% python3 -q
>>> import numpy as np
>>> np.set_printoptions(suppress=True, linewidth=120)
>>> def rd(a):
...     return np.round(a, 2) + 0
... 
>>> W0 = np.load("case9.npy")
>>> W0
array([[  9.56,  -5.64,  -8.  ],
       [  9.68,  -7.24,  -7.54],
       [ 13.44,  -5.79,  -9.26],
       [ 11.87,  -5.22,  -9.66],
       [ 13.71,  -6.25,  -9.27],
       [ 12.5 ,  -6.78,  -8.97],
       [ 12.63,  -6.33,  -9.94],
       [ 11.93,  -5.33,  -9.75],
       [ 13.37,  -5.97, -10.28],
       [ 10.51,  -5.33,  -7.99],
       [ 11.92,  -4.54,  -9.17],
       [ 12.11,  -6.1 ,  -7.05],
       [ 12.01,  -5.15,  -8.85],
       [ 12.53,  -5.84,  -9.75],
       [  9.6 ,  -5.36,  -8.64],
       [ 12.15,  -6.59,  -8.13],
       [ 10.91,  -6.86,  -8.79],
       [  9.61,  -4.81, -10.91],
       [ 13.27,  -6.62,  -8.06],
       [ 12.79,  -6.49, -10.37],
       [ 13.27,  -5.23,  -8.07],
       [ 12.3 ,  -4.87,  -9.62],
       [ 12.88,  -5.69,  -9.26],
       [ 12.45,  -4.67,  -8.65],
       [ 11.63,  -6.01,  -9.69]])
>>> z = W0[:, 0] > np.median(W0[:, 0])
>>> r0 = W0[z].mean(axis=0) - W0[~z].mean(axis=0)
>>> rd(r0)
array([ 1.89, -0.17, -0.51])
>>> z.astype(int)
array([0, 0, 1, 0, 1, 1, 1, 0, 1, 0, 0, 0, 0, 1, 0, 0, 0, 0, 1, 1, 1, 1, 1, 1, 0])
>>> np.argsort(-np.abs(r0).round(6), kind="stable")
array([0, 2, 1])
>>> th = np.radians(135)
>>> R = np.eye(3)
>>> R[2, 2] = R[0, 0] = np.cos(th)
>>> R[2, 0], R[0, 2] = -np.sin(th), np.sin(th)
>>> rd(R)
array([[-0.71,  0.  ,  0.71],
       [ 0.  ,  1.  ,  0.  ],
       [-0.71,  0.  , -0.71]])
>>> M2 = W0 @ R.T
>>> np.allclose(W0 @ W0.T, M2 @ M2.T)
True
>>> r0 = np.array([0, -2, 0])
>>> M2 = R + np.outer(r0, np.eye(3)[1])
>>> np.linalg.matrix_rank(M2 - R)
np.int64(1)
>>> rd(np.linalg.det(M2) / np.linalg.det(R)), rd(1 + np.linalg.solve(R, r0)[1])
(np.float64(-1.0), np.float64(-1.0))
>>> M2 = np.c_[W0[:, :2] @ np.array([[2, -1], [-2, -3]]), np.array([2, 1, 1, 1, 2, 2, 2, 0, 3, 1, 0, 3, 1, 0, 0, 3, 0, 2, 0, 1, 0, 3, 0, 2, 3])]
>>> rd(M2)
array([[30.4 ,  7.36,  2.  ],
       [33.84, 12.04,  1.  ],
       [38.46,  3.93,  1.  ],
       [34.18,  3.79,  1.  ],
       [39.92,  5.04,  2.  ],
       [38.56,  7.84,  2.  ],
       [37.92,  6.36,  2.  ],
       [34.52,  4.06,  0.  ],
       [38.68,  4.54,  3.  ],
       [31.68,  5.48,  1.  ],
       [32.92,  1.7 ,  0.  ],
       [36.42,  6.19,  3.  ],
       [34.32,  3.44,  1.  ],
       [36.74,  4.99,  0.  ],
       [29.92,  6.48,  0.  ],
       [37.48,  7.62,  3.  ],
       [35.54,  9.67,  0.  ],
       [28.84,  4.82,  2.  ],
       [39.78,  6.59,  0.  ],
       [38.56,  6.68,  1.  ],
       [37.  ,  2.42,  0.  ],
       [34.34,  2.31,  3.  ],
       [37.14,  4.19,  0.  ],
       [34.24,  1.56,  2.  ],
       [35.28,  6.4 ,  3.  ]])
>>> rd(np.linalg.norm(M2 - W0 @ np.linalg.lstsq(W0, M2)[0], axis=0))
array([0.  , 0.  , 5.57])
